% python3 -q
>>> import numpy as np
>>> import numpy.linalg as la
>>> np.set_printoptions(precision=1, suppress=True, linewidth=120, floatmode="fixed")
>>> data = np.loadtxt("x.csv", delimiter=",")
>>> print(data.round(1) + 0)
[[-0.1 -0.2 -0.3  0.8  0.1]
 [ 0.7 -0.1 -0.2 -0.2  0.2]
 [ 0.1  0.7 -0.5  0.1 -0.4]
 [ 0.0  0.4 -0.2 -0.1  0.4]
 [ 0.2 -0.2  0.0 -0.2 -0.5]
 [-0.3  0.4  0.3 -0.2  0.3]
 [-0.3  0.2  0.3  0.1 -0.5]
 [-0.5 -0.3 -0.6 -0.5  0.0]]
>>> x = np.array([-2, -3, 0, -1, -1])
>>> rhs = data @ x
>>> print(np.round(la.pinv(data) @ data, 1) + 0)
[[1.0 0.0 0.0 0.0 0.0]
 [0.0 1.0 0.0 0.0 0.0]
 [0.0 0.0 1.0 0.0 0.0]
 [0.0 0.0 0.0 1.0 0.0]
 [0.0 0.0 0.0 0.0 1.0]]
>>> print(np.round(la.solve(data.T @ data, data.T @ rhs), 1) + 0)
[-2.0 -3.0  0.0 -1.0 -1.0]
>>> try:
...     la.solve(data, rhs)
... except la.LinAlgError as e:
...     print(repr(e))
... 
LinAlgError('Last 2 dimensions of the array must be square')
>>> print(rhs.round(1) + 0)
[ 0.0 -1.2 -1.9 -1.5  0.9 -0.9  0.5  2.4]
>>> rng = np.random.default_rng(171)
>>> rhs = rhs + 0.3 * rng.normal(size=8)
>>> print(rhs)
[ 0.2 -1.2 -1.7 -1.4  1.3 -0.8  0.4  2.3]
>>> b, *_ = la.lstsq(data, rhs)
>>> print(b.round())
[-2.0 -3.0 -0.0 -1.0 -1.0]
>>> print(round(la.norm(rhs - data @ b), 1))
0.4
>>> f = np.array([8, 0, 0])
>>> print(np.round(np.correlate(data[7], data[4], "full"), 1) + 0)
[ 0.3  0.3  0.4  0.5  0.0  0.0  0.0 -0.1  0.0]
>>> print(np.convolve(data[7], f))
[-4.2 -2.5 -4.8 -3.7  0.1  0.0  0.0]
>>> print(np.round(np.polyval(f, data[7]), 1) + 0)
[2.2 0.8 2.9 1.7 0.0]
>>> print(np.array([np.convolve(row, f, "same") for row in data]))
[[-1.7 -2.3  6.6  1.0  0.0]
 [-0.5 -1.7 -1.2  1.4  0.0]
 [ 5.5 -4.2  0.9 -3.3  0.0]
 [ 2.8 -2.0 -0.6  3.4  0.0]
 [-1.7  0.1 -1.4 -4.3  0.0]
 [ 3.5  2.6 -1.4  2.6  0.0]
 [ 1.3  2.2  0.7 -3.7  0.0]
 [-2.5 -4.8 -3.7  0.1  0.0]]
>>> A = np.load("m.npy")
>>> print(A)
[[ 0 -1  0  3]
 [-1 -1 -2  3]
 [-3  5 -5 -7]
 [-2  4 -3 -4]
 [-2  7 -1  3]
 [ 2 -5  3  7]]
>>> U, sv, VT = la.svd(A)
>>> print(np.argmax(sv[:-1] / (sv[1:] + 1e-6)) + 1)
3
>>> M2 = U[:, :3] @ np.diag(sv[:3]) @ VT[:3]
>>> print(round(la.norm(A - M2) / la.norm(A), 1))
0.0
>>> print(la.matrix_rank(M2))
3
>>> print(round(float(la.norm(A - M2, 2)), 1), np.round(sv[3], 1))
0.0 0.0
>>> print(round(float(np.abs(A - M2).max()), 1))
0.0
>>> print(M2.round(1) + 0)
[[ 0.0 -1.0  0.0  3.0]
 [-1.0 -1.0 -2.0  3.0]
 [-3.0  5.0 -5.0 -7.0]
 [-2.0  4.0 -3.0 -4.0]
 [-2.0  7.0 -1.0  3.0]
 [ 2.0 -5.0  3.0  7.0]]
>>> E = np.load("data.npy")
>>> print(E)
[[ 1 -1  1 -1 -1  1 -1  1]
 [ 1  1 -1 -1 -1 -1  1  1]
 [ 1 -1  1 -1  1 -1  1 -1]
 [ 1 -1 -1  1  1 -1 -1  1]
 [ 1  1  1  1  1  1  1  1]
 [ 1 -1 -1  1 -1  1  1 -1]
 [ 1  1 -1 -1  1  1 -1 -1]
 [ 1  1  1  1 -1 -1 -1 -1]]
>>> M2 = E / np.sqrt((E ** 2).mean(axis=1, keepdims=True))
>>> print(E - E.mean(axis=1, keepdims=True))
[[ 1.0 -1.0  1.0 -1.0 -1.0  1.0 -1.0  1.0]
 [ 1.0  1.0 -1.0 -1.0 -1.0 -1.0  1.0  1.0]
 [ 1.0 -1.0  1.0 -1.0  1.0 -1.0  1.0 -1.0]
 [ 1.0 -1.0 -1.0  1.0  1.0 -1.0 -1.0  1.0]
 [ 0.0  0.0  0.0  0.0  0.0  0.0  0.0  0.0]
 [ 1.0 -1.0 -1.0  1.0 -1.0  1.0  1.0 -1.0]
 [ 1.0  1.0 -1.0 -1.0  1.0  1.0 -1.0 -1.0]
 [ 1.0  1.0  1.0  1.0 -1.0 -1.0 -1.0 -1.0]]
>>> print(la.norm(M2, axis=1))
[2.8 2.8 2.8 2.8 2.8 2.8 2.8 2.8]
>>> print(M2[3])
[ 1.0 -1.0 -1.0  1.0  1.0 -1.0 -1.0  1.0]
>>> U, sv, VT = la.svd(E, full_matrices=False)
>>> print(np.sqrt((sv ** 2).sum()), np.round(la.norm(E), 1))
8.0 8.0
>>> print(sv)
[2.8 2.8 2.8 2.8 2.8 2.8 2.8 2.8]
>>> print((sv > 1e-8).sum())
8
>>> print(np.round(U.T @ E @ VT.T, 1) + 0)
[[2.8 0.0 0.0 0.0 0.0 0.0 0.0 0.0]
 [0.0 2.8 0.0 0.0 0.0 0.0 0.0 0.0]
 [0.0 0.0 2.8 0.0 0.0 0.0 0.0 0.0]
 [0.0 0.0 0.0 2.8 0.0 0.0 0.0 0.0]
 [0.0 0.0 0.0 0.0 2.8 0.0 0.0 0.0]
 [0.0 0.0 0.0 0.0 0.0 2.8 0.0 0.0]
 [0.0 0.0 0.0 0.0 0.0 0.0 2.8 0.0]
 [0.0 0.0 0.0 0.0 0.0 0.0 0.0 2.8]]
>>> print(E[:, 7] @ E[:, 5])
0
>>> print(la.pinv(E))
[[ 0.1  0.1  0.1  0.1  0.1  0.1  0.1  0.1]
 [-0.1  0.1 -0.1 -0.1  0.1 -0.1  0.1  0.1]
 [ 0.1 -0.1  0.1 -0.1  0.1 -0.1 -0.1  0.1]
 [-0.1 -0.1 -0.1  0.1  0.1  0.1 -0.1  0.1]
 [-0.1 -0.1  0.1  0.1  0.1 -0.1  0.1 -0.1]
 [ 0.1 -0.1 -0.1 -0.1  0.1  0.1  0.1 -0.1]
 [-0.1  0.1  0.1 -0.1  0.1  0.1 -0.1 -0.1]
 [ 0.1  0.1 -0.1  0.1  0.1 -0.1 -0.1 -0.1]]
>>> print(E @ E.T)
[[8 0 0 0 0 0 0 0]
 [0 8 0 0 0 0 0 0]
 [0 0 8 0 0 0 0 0]
 [0 0 0 8 0 0 0 0]
 [0 0 0 0 8 0 0 0]
 [0 0 0 0 0 8 0 0]
 [0 0 0 0 0 0 8 0]
 [0 0 0 0 0 0 0 8]]
>>> W1 = np.array([[2, -1, 3, 1],
...     [1, -2, -2, -3],
...     [1, 3, -3, -1],
...     [-2, -2, -1, 0],
...     [-3, -3, 1, -3],
...     [-3, 2, -3, -3],
...     [-2, 3, 0, 0],
...     [-1, 1, 3, 3]])
>>> b = np.array([1, 2, 1, 0])
>>> hid = np.maximum(E @ W1 + b, 0)
>>> print((hid > 0).mean(axis=0))
[0.6 0.6 0.8 0.5]
>>> print(la.matrix_rank(hid))
4
>>> print((hid > 0).astype(int))
[[1 1 1 1]
 [1 1 1 1]
 [1 1 1 0]
 [0 0 1 1]
 [0 1 0 0]
 [0 1 1 1]
 [1 0 1 0]
 [1 0 0 0]]
>>> print(hid)
[[ 6 11  3  6]
 [ 8  3 11  8]
 [ 4  5  5  0]
 [ 0  0 15  8]
 [ 0  3  0  0]
 [ 0  5  1  2]
 [ 2  0  1  0]
 [12  0  0  0]]
>>> basis = np.array([[3, -3, 1], [1, 0, -3], [3, 2, 1], [-1, -3, 3]])
>>> print(hid @ basis)
[[ 32 -30  -6]
 [ 52 -26  34]
 [ 32  -2  -6]
 [ 37   6  39]
 [  3   0  -9]
 [  6  -4  -8]
 [  9  -4   3]
 [ 36 -36  12]]
>>> print(W1 @ basis)
[[ 13  -3  11]
 [ -2   2  -4]
 [ -2  -6 -14]
 [-11   4   3]
 [ -6  20  -2]
 [-13  12 -21]
 [ -3   6 -11]
 [  4   0   8]]
>>> f = np.array([1, 1, 2])
>>> print(np.polyval(f, hid[5]))
[ 2 32  4  8]
>>> print(np.cross(hid[5, :3], hid[3, :3]))
[75  0  0]
>>> arr = np.load("test2.npy")
>>> print(arr)
[[13  4  9  8  5  3  6]
 [ 4  6  7  5  3  3 12]
 [ 9  7 11  5  4  1 12]
 [ 8  5  5 18 10 17 14]
 [ 5  3  4 10  7 10  8]
 [ 3  3  1 17 10 19 12]
 [ 6 12 12 14  8 12 28]]
>>> rk = la.matrix_rank(arr)
>>> print(rk)
5
>>> null = la.svd(arr)[2][rk:].T
>>> print([int(la.matrix_rank(arr[:, :j + 1])) for j in range(7)])
[1, 2, 3, 4, 4, 5, 5]
>>> print([int(la.matrix_rank(np.delete(arr, i, axis=0))) for i in range(7)])
[5, 5, 5, 5, 5, 5, 5]
>>> print(np.round(null @ null.T, 1) + 0)
[[ 0.1  0.2 -0.1 -0.2  0.0  0.1  0.0]
 [ 0.2  0.4 -0.3 -0.3  0.1  0.1  0.0]
 [-0.1 -0.3  0.4  0.1 -0.3  0.1  0.0]
 [-0.2 -0.3  0.1  0.3  0.1 -0.3  0.1]
 [ 0.0  0.1 -0.3  0.1  0.3 -0.3  0.1]
 [ 0.1  0.1  0.1 -0.3 -0.3  0.4 -0.1]
 [ 0.0  0.0  0.0  0.1  0.1 -0.1  0.0]]
>>> print(np.round(arr @ null, 1) + 0)
[[0.0 0.0]
 [0.0 0.0]
 [0.0 0.0]
 [0.0 0.0]
 [0.0 0.0]
 [0.0 0.0]
 [0.0 0.0]]
>>> f = np.array([3, 0])
>>> print(np.cross(arr[0, :3], arr[5, :3]))
[-23  14  27]
>>> print(np.array([np.convolve(row, f, "same") for row in arr]))
[[39 12 27 24 15  9 18]
 [12 18 21 15  9  9 36]
 [27 21 33 15 12  3 36]
 [24 15 15 54 30 51 42]
 [15  9 12 30 21 30 24]
 [ 9  9  3 51 30 57 36]
 [18 36 36 42 24 36 84]]
>>> print(np.correlate(arr[0], arr[5], "full"))
[156 295 314 528 383 407 375 276 167 144  30  27  18]
>>> print(np.polyval(f, arr[0]))
[39 12 27 24 15  9 18]
>>> print(np.convolve(arr[0], f))
[39 12 27 24 15  9 18  0]
>>> M2 = np.array([[0, -2, 1, 1, -1, 1, -2, -2, -1, -2, 0],
...     [2, -1, 0, -2, 1, -2, -2, -2, 2, 0, -2],
...     [1, -2, 1, 1, 0, 2, 1, 0, -2, -1, 1],
...     [1, -2, -2, -1, 0, -2, 1, -1, -2, -2, -2],
...     [1, 0, 0, 1, 0, -1, 1, 1, -2, -2, -2],
...     [2, 0, 1, 0, 2, -2, -2, 2, 0, 1, -1],
...     [2, 1, 2, -2, 1, 2, 1, -1, 2, -2, 2],
...     [0, 0, -1, -1, 0, 0, -2, 2, 0, -2, -2],
...     [1, 1, 1, 2, 2, -2, -1, 2, -2, -1, -2],
...     [2, 1, 1, -2, 1, -1, 0, 0, -2, 1, 1],
...     [2, 0, 1, 1, 0, 1, -2, 2, -2, 2, 2]])
>>> J = np.tril(M2)
>>> print(J)
[[ 0  0  0  0  0  0  0  0  0  0  0]
 [ 2 -1  0  0  0  0  0  0  0  0  0]
 [ 1 -2  1  0  0  0  0  0  0  0  0]
 [ 1 -2 -2 -1  0  0  0  0  0  0  0]
 [ 1  0  0  1  0  0  0  0  0  0  0]
 [ 2  0  1  0  2 -2  0  0  0  0  0]
 [ 2  1  2 -2  1  2  1  0  0  0  0]
 [ 0  0 -1 -1  0  0 -2  2  0  0  0]
 [ 1  1  1  2  2 -2 -1  2 -2  0  0]
 [ 2  1  1 -2  1 -1  0  0 -2  1  0]
 [ 2  0  1  1  0  1 -2  2 -2  2  2]]
>>> U, sv = la.svd(J)
Traceback (most recent call last):
  File "<python-input-77>", line 1, in <module>
    U, sv = la.svd(J)
    ^^^^^
ValueError: too many values to unpack (expected 2)
>>> U, sv, VT = la.svd(J, full_matrices=False)
>>> print(np.round(sv / sv[0], 1) + 0)
[1.0 0.7 0.6 0.5 0.4 0.3 0.2 0.2 0.1 0.0 0.0]
>>> print(np.round(VT @ VT.T, 1) + 0)
[[1.0 0.0 0.0 0.0 0.0 0.0 0.0 0.0 0.0 0.0 0.0]
 [0.0 1.0 0.0 0.0 0.0 0.0 0.0 0.0 0.0 0.0 0.0]
 [0.0 0.0 1.0 0.0 0.0 0.0 0.0 0.0 0.0 0.0 0.0]
 [0.0 0.0 0.0 1.0 0.0 0.0 0.0 0.0 0.0 0.0 0.0]
 [0.0 0.0 0.0 0.0 1.0 0.0 0.0 0.0 0.0 0.0 0.0]
 [0.0 0.0 0.0 0.0 0.0 1.0 0.0 0.0 0.0 0.0 0.0]
 [0.0 0.0 0.0 0.0 0.0 0.0 1.0 0.0 0.0 0.0 0.0]
 [0.0 0.0 0.0 0.0 0.0 0.0 0.0 1.0 0.0 0.0 0.0]
 [0.0 0.0 0.0 0.0 0.0 0.0 0.0 0.0 1.0 0.0 0.0]
 [0.0 0.0 0.0 0.0 0.0 0.0 0.0 0.0 0.0 1.0 0.0]
 [0.0 0.0 0.0 0.0 0.0 0.0 0.0 0.0 0.0 0.0 1.0]]
>>> print(np.abs(VT[0]))
[0.6 0.1 0.3 0.1 0.3 0.2 0.2 0.3 0.4 0.2 0.2]
>>> print(np.allclose(U * sv @ VT, J))
True
>>> print(np.abs(U[:, 0]).round(6).argmax())
10
